$ python -q
>>> import numpy as np
>>> np.set_printoptions(precision=2, suppress=True, linewidth=100)
>>> tidy = lambda a: np.round(a, 2) + 0
>>> m1 = np.loadtxt("run6.csv", delimiter=",")
>>> m1
array([[-3., -1.,  0.,  0.,  0.,  0.,  0.,  0.,  0.,  0.,  0.,  0.,  0.,  0.],
       [-1., -2., -1.,  0.,  0.,  0.,  0.,  0.,  0.,  0.,  0.,  0.,  0.,  0.],
       [ 0., -1.,  1., -1.,  0.,  0.,  0.,  0.,  0.,  0.,  0.,  0.,  0.,  0.],
       [ 0.,  0., -1., -3., -1.,  0.,  0.,  0.,  0.,  0.,  0.,  0.,  0.,  0.],
       [ 0.,  0.,  0., -1.,  0., -1.,  0.,  0.,  0.,  0.,  0.,  0.,  0.,  0.],
       [ 0.,  0.,  0.,  0., -1., -1., -1.,  0.,  0.,  0.,  0.,  0.,  0.,  0.],
       [ 0.,  0.,  0.,  0.,  0., -1.,  3., -1.,  0.,  0.,  0.,  0.,  0.,  0.],
       [ 0.,  0.,  0.,  0.,  0.,  0., -1.,  1., -1.,  0.,  0.,  0.,  0.,  0.],
       [ 0.,  0.,  0.,  0.,  0.,  0.,  0., -1.,  5., -1.,  0.,  0.,  0.,  0.],
       [ 0.,  0.,  0.,  0.,  0.,  0.,  0.,  0., -1.,  0., -1.,  0.,  0.,  0.],
       [ 0.,  0.,  0.,  0.,  0.,  0.,  0.,  0.,  0., -1., -4., -1.,  0.,  0.],
       [ 0.,  0.,  0.,  0.,  0.,  0.,  0.,  0.,  0.,  0., -1.,  1., -1.,  0.],
       [ 0.,  0.,  0.,  0.,  0.,  0.,  0.,  0.,  0.,  0.,  0., -1., -5., -1.],
       [ 0.,  0.,  0.,  0.,  0.,  0.,  0.,  0.,  0.,  0.,  0.,  0., -1.,  5.]])
>>> ev, evecs = np.linalg.eigh(m1)
>>> x = np.array([0, 4, 1, 4, 3, 0, 0, 4, 3, 0, 5, 4, 1, 4])
>>> x @ m1 @ x
np.float64(-147.0)
>>> Y = np.array([[-2, -3],
...     [3, 0],
...     [1, 0],
...     [0, 3],
...     [0, -1],
...     [-2, -1],
...     [-2, -2],
...     [0, 1],
...     [-3, -2],
...     [0, -1],
...     [0, 2],
...     [1, -3],
...     [-2, 3],
...     [0, 2]])
>>> np.einsum("ik,kj->ij", m1, Y)
array([[  3.,   9.],
       [ -5.,   3.],
       [ -2.,  -3.],
       [ -1.,  -8.],
       [  2.,  -2.],
       [  4.,   4.],
       [ -4.,  -6.],
       [  5.,   5.],
       [-15., -10.],
       [  3.,   0.],
       [ -1.,  -4.],
       [  3.,  -8.],
       [  9., -14.],
       [  2.,   7.]])
>>> np.vstack([m1, Y.T]).shape
(16, 14)
>>> np.linalg.matrix_rank(m1 @ Y)
np.int64(2)
